In [1]: import numpy as np

In [2]: np.set_printoptions(precision=4, suppress=True, linewidth=120)

In [3]: arr = np.loadtxt("case15.csv", delimiter=",")

In [4]: arr
Out[4]: 
array([[-0.8,  0. ,  0. , -0.2, -0.5,  0.9, -0.1, -1.6,  0.3,  0.4, -3.2],
       [-0.5,  0.1,  1.6,  0.8,  0.1,  1.3, -0.2, -0.4,  0.7, -1.3, -0.8],
       [ 0.2,  0.2,  1.3,  0.3,  2.8,  0.9, -0.5, -0.6,  0.2, -1. ,  0.5],
       [ 0.8, -0.4, -1.4, -1.6, -0.3,  0.6,  0.5,  0.7,  1.1, -0.5, -0.4],
       [-0.3, -0.8, -1.2,  2.3,  1.2, -0.2, -0.6,  0.1, -0.5,  0.1,  0. ],
       [ 3. , -3. ,  4.5,  2.7, -3. ,  3.3, -2.4, -3.3,  1.5,  0.3,  1.5],
       [-1.1, -0.5, -0.1, -0.4,  0.7, -0.5,  1.6, -0.4,  0. ,  1.6, -0.7],
       [-0.1, -0.9, -1.5,  0.2, -0.2, -1.1,  0.2,  1.2,  0.4,  0.6,  0.2],
       [ 0.5, -1.3, -1.2,  0. , -0.2, -1. , -1. , -0.1, -0.2, -1.9, -0.3],
       [ 0.8,  0.2,  0.9,  0.3, -1.2, -0.6,  0.9,  0.9, -3.1, -3.6,  1.8],
       [-0.2,  0.5,  2.4,  1.2, -1.4, -0.2, -0.6, -0.2,  1.8,  0.1, -0.3],
       [-0.3,  1.6,  1.2, -1.2, -0.5,  0.5, -0.1, -1. ,  2.1,  1.4,  0.3],
       [-0.4,  1.7,  1.1, -0.3,  0.4,  1.1,  1.6,  0. ,  0. ,  0.9, -0.5],
       [ 0.6,  1.3, -0.5, -1.7,  0.8,  0.3,  0.3, -0.7,  0.6,  0.5,  0.1],
       [-0.5,  1. , -0.2, -1.2,  0.4, -0.4,  0.2,  1. , -0.6, -0.4,  0.2],
       [-0.8, -0.9, -0.1,  0.8, -1.5,  1.1,  0. ,  0.7,  1.6,  0.5, -2. ],
       [ 1. , -0.1, -2. , -0.7,  1. , -0.6,  0.2,  0.4, -0.8, -0.6, -0.4],
       [-0.6,  0.4,  0.7, -1. , -0.4, -1.6, -0.1, -2.2, -0.2, -0.9, -0.8],
       [-0.8, -1.3,  1.3, -0.9,  0.3,  1.1,  0.2, -0.8, -1.4, -0.2,  0.8],
       [ 0. ,  1.6, -0.8,  1. ,  0.7, -1.2, -1.2,  1.2,  0.9,  0.1, -0.3],
       [-1.6,  1.7,  0.9,  0.1,  0.1,  1.7, -0.7, -0.9,  1.8,  1. , -1.2],
       [ 1. , -0.1, -0.4,  0.2, -1.6,  0.7, -0.8, -1.4,  0.4,  0.7,  0.8],
       [ 1. ,  0.2,  0.5,  0.4,  0.8,  1.1,  0.2, -0.1,  0. , -0.2, -0.4],
       [-0.5, -1.2,  0.3, -0.7,  0.4, -0.3, -0.2, -0.2, -0.2, -1.2,  1.1],
       [-0.9, -1. ,  0.5, -0.2, -0.1,  2. ,  0.3, -0.6, -1.5,  1.6,  1. ],
       [ 0.9,  0.6,  0.5, -0.8, -0.6, -0.7,  1.2, -2.3, -1.1, -1.6,  0. ],
       [-0.1, -0.8, -1.1,  0.1, -0.7, -0.5, -0.9, -1.6,  0.5,  0.1, -0.7],
       [ 0.9, -0.2,  0.2,  1. ,  0. ,  1.3,  0. ,  0.4,  0.7, -1.3, -1. ],
       [-0.6, -1.5, -1.7,  0. , -0.3, -0.5,  0.4, -0.4,  0.6, -0.8,  0.9],
       [-0.9, -2.3,  1.6, -0.7, -0.9, -0.8,  1. , -0.5, -2. ,  1.4,  1.2],
       [-0.7,  0.4, -1.5, -1.8,  1.8, -0.1, -0.4,  1. , -0.6,  0.1, -1. ],
       [-1.2, -0.6,  0.2, -1.1, -0.1,  1. , -0.7,  0.5,  0.4, -1.9,  1.4],
       [ 0.4,  0.4,  0.4,  2.4, -1.2,  0.3,  0.4,  0.8,  0.6,  0.4, -0.1],
       [-1.3,  0.1, -0.4,  0. ,  0.8, -0.7,  2. , -0.8,  0.8, -1. ,  0.6],
       [ 0.3,  0.1, -0.7, -0.4, -0.5,  0.4, -0.4, -1.3,  0.5, -1.6, -1.2],
       [-0.1, -0.7,  0.4,  0. ,  0.7,  1.5,  0.2,  2.7, -0.3, -0.1, -0.3],
       [-0.9, -0.7,  0.2,  2.4, -0.2,  0.5,  2.1, -0.6, -0.3, -1.3, -0.9]])

In [5]: Xs = arr - arr.mean(axis=0)

In [6]: U, sig, vt = np.linalg.svd(Xs, full_matrices=False)

In [7]: print(vt[0] * np.sign(vt[0, np.abs(vt[0]).argmax()]))
[ 0.2133 -0.2155  0.5505  0.3394 -0.3759  0.3572 -0.2135 -0.3479  0.1863  0.0982  0.0999]

In [8]: np.round(Xs.mean(axis=0), 4) + 0
Out[8]: array([0., 0., 0., 0., 0., 0., 0., 0., 0., 0., 0.])

In [9]: np.linalg.matrix_rank(Xs)
Out[9]: np.int64(11)

In [10]: sig ** 2 / (sig ** 2).sum()
Out[10]: array([0.2751, 0.1651, 0.1097, 0.0953, 0.0864, 0.0738, 0.056 , 0.0453, 0.0424, 0.0316, 0.0193])

In [11]: np.searchsorted(np.cumsum(sig ** 2) / (sig ** 2).sum(), 0.9) + 1
Out[11]: np.int64(8)
